% ipython --no-banner

In [1]: import numpy as np

In [2]: from numpy import linalg as LA

In [3]: np.set_printoptions(suppress=True, linewidth=120)

In [4]: tidy = lambda a: np.round(a, 2) + 0

In [5]: Y = np.array([[-1, 7, 6], [3, 4, 8], [7, -7, 6]])

In [6]: W2 = np.array([[7]])

In [7]: feats = np.block([[Y, np.array([[2], [2], [0]])], [np.zeros((1, 3)), W2]])

In [8]: print(feats)
[[-1.  7.  6.  2.]
 [ 3.  4.  8.  2.]
 [ 7. -7.  6.  0.]
 [ 0.  0.  0.  7.]]

In [9]: x0 = np.array([3, 2, 3, 1])

In [10]: target = feats @ x0

In [11]: beta, lr = np.zeros(4), 1 / LA.norm(feats, 2) ** 2

In [12]: for i in range(3):
    ...:     beta -= lr * feats.T @ (feats @ beta - target)
    ...:     if i % 1 == 0: print(i, round(LA.norm(feats @ beta - target), 2))
    ...: 
0 1.51
1 1.41
2 1.36

In [13]: tidy(LA.cond(feats))
Out[13]: np.float64(18.98)

In [14]: hat = np.triu(np.array([[2, 2, 0, 2], [0, 1, 0, 1], [2, 2, 1, 0], [2, 1, 0, 1]]), 1) + np.eye(4)

In [15]: Y = hat @ feats @ LA.inv(hat)

In [16]: hat @ feats - feats @ hat
Out[16]: 
array([[  6.,  10.,  16.,  13.],
       [  0.,  -6.,   0.,  -3.],
       [  0., -14.,   0.,  -7.],
       [  0.,   0.,   0.,   0.]])

In [17]: np.trace(Y), np.trace(feats)
Out[17]: (np.float64(16.0), np.float64(16.0))

In [18]: tidy(LA.det(Y))
Out[18]: np.float64(-756.0)

In [19]: q, r_ = LA.qr(feats)

In [20]: print(tidy(abs(r_[0, 0])), tidy(LA.norm(feats[:, 0])))
7.68 7.68

In [21]: np.allclose(r_.T @ r_, feats.T @ feats)
Out[21]: True

In [22]: tidy(q.T @ q)
Out[22]: 
array([[1., 0., 0., 0.],
       [0., 1., 0., 0.],
       [0., 0., 1., 0.],
       [0., 0., 0., 1.]])

In [23]: tidy(q)
Out[23]: 
array([[-0.13, -0.69,  0.71,  0.  ],
       [ 0.39, -0.69, -0.61,  0.  ],
       [ 0.91,  0.2 ,  0.36,  0.  ],
       [ 0.  ,  0.  ,  0.  ,  1.  ]])

In [24]: print(tidy(np.abs(np.diag(r_))))
[7.68 9.01 1.56 7.  ]

In [25]: tidy(q @ r_)
Out[25]: 
array([[-1.,  7.,  6.,  2.],
       [ 3.,  4.,  8.,  2.],
       [ 7., -7.,  6.,  0.],
       [ 0.,  0.,  0.,  7.]])

In [26]: Y = np.array([[-5, -3, 5], [1, 2, -5], [4, 2, -5], [-2, -4, -3]])

In [27]: Y @ feats
ValueError: matmul: Input operand 1 has a mismatch in its core dimension 0, with gufunc signature (n?,k),(k,m?)->(n?,m?) (size 4 is different from 3)


In [28]: print(np.einsum("ij,ij->i", feats, feats))
[ 90.  93. 134.  49.]

In [29]: np.einsum("ik,kj->ij", feats, Y)
Out[29]: 
array([[ 32.,  21., -76.],
       [ 17.,   7., -51.],
       [-18., -23.,  40.],
       [-14., -28., -21.]])

In [30]: feats @ Y
Out[30]: 
array([[ 32.,  21., -76.],
       [ 17.,   7., -51.],
       [-18., -23.,  40.],
       [-14., -28., -21.]])

In [31]: np.einsum("ij,ij->", feats, Y)
ValueError: operands could not be broadcast together with remapped shapes [original->remapped]: (4,4)->(4,4) (4,3)->(4,3) 


In [32]: np.einsum("ik,kj->ji", feats, Y)
Out[32]: 
array([[ 32.,  17., -18., -14.],
       [ 21.,   7., -23., -28.],
       [-76., -51.,  40., -21.]])

In [33]: LA.matrix_rank(feats @ Y)
Out[33]: np.int64(3)

In [34]: np.vstack([feats, Y.T]).shape
Out[34]: (7, 4)

In [35]: tidy(LA.det(feats.T))
Out[35]: np.float64(-756.0)

In [36]: print(tidy(LA.det(2 * feats)), tidy(LA.det(feats)))
-12096.0 -756.0

In [37]: tidy(LA.eigvals(feats))
Out[37]: array([-2.75+0.j  ,  5.87+2.19j,  5.87-2.19j,  7.  +0.j  ])

In [38]: np.kron(np.eye(2, dtype=int), feats)
Out[38]: 
array([[-1.,  7.,  6.,  2., -0.,  0.,  0.,  0.],
       [ 3.,  4.,  8.,  2.,  0.,  0.,  0.,  0.],
       [ 7., -7.,  6.,  0.,  0., -0.,  0.,  0.],
       [ 0.,  0.,  0.,  7.,  0.,  0.,  0.,  0.],
       [-0.,  0.,  0.,  0., -1.,  7.,  6.,  2.],
       [ 0.,  0.,  0.,  0.,  3.,  4.,  8.,  2.],
       [ 0., -0.,  0.,  0.,  7., -7.,  6.,  0.],
       [ 0.,  0.,  0.,  0.,  0.,  0.,  0.,  7.]])

In [39]: tidy(LA.det(feats[::-1]))
Out[39]: np.float64(-756.0)

In [40]: M = np.load("test3.npy")

In [41]: M
Out[41]: 
array([[ 1,  0,  1,  0, -2],
       [ 0,  0,  0,  0,  0],
       [ 1,  0,  1,  0, -2],
       [ 0,  0,  0,  0,  0],
       [-2,  0, -2,  0,  4]])

In [42]: # column 2 repeats column 0

In [43]: np.argsort(-LA.norm(M, axis=0).round(6), kind="stable")[:3]
Out[43]: array([4, 0, 2])

In [44]: print([round(float(x), 2) for x in LA.svd(M, compute_uv=False)[:3]])
[6.0, 0.0, 0.0]
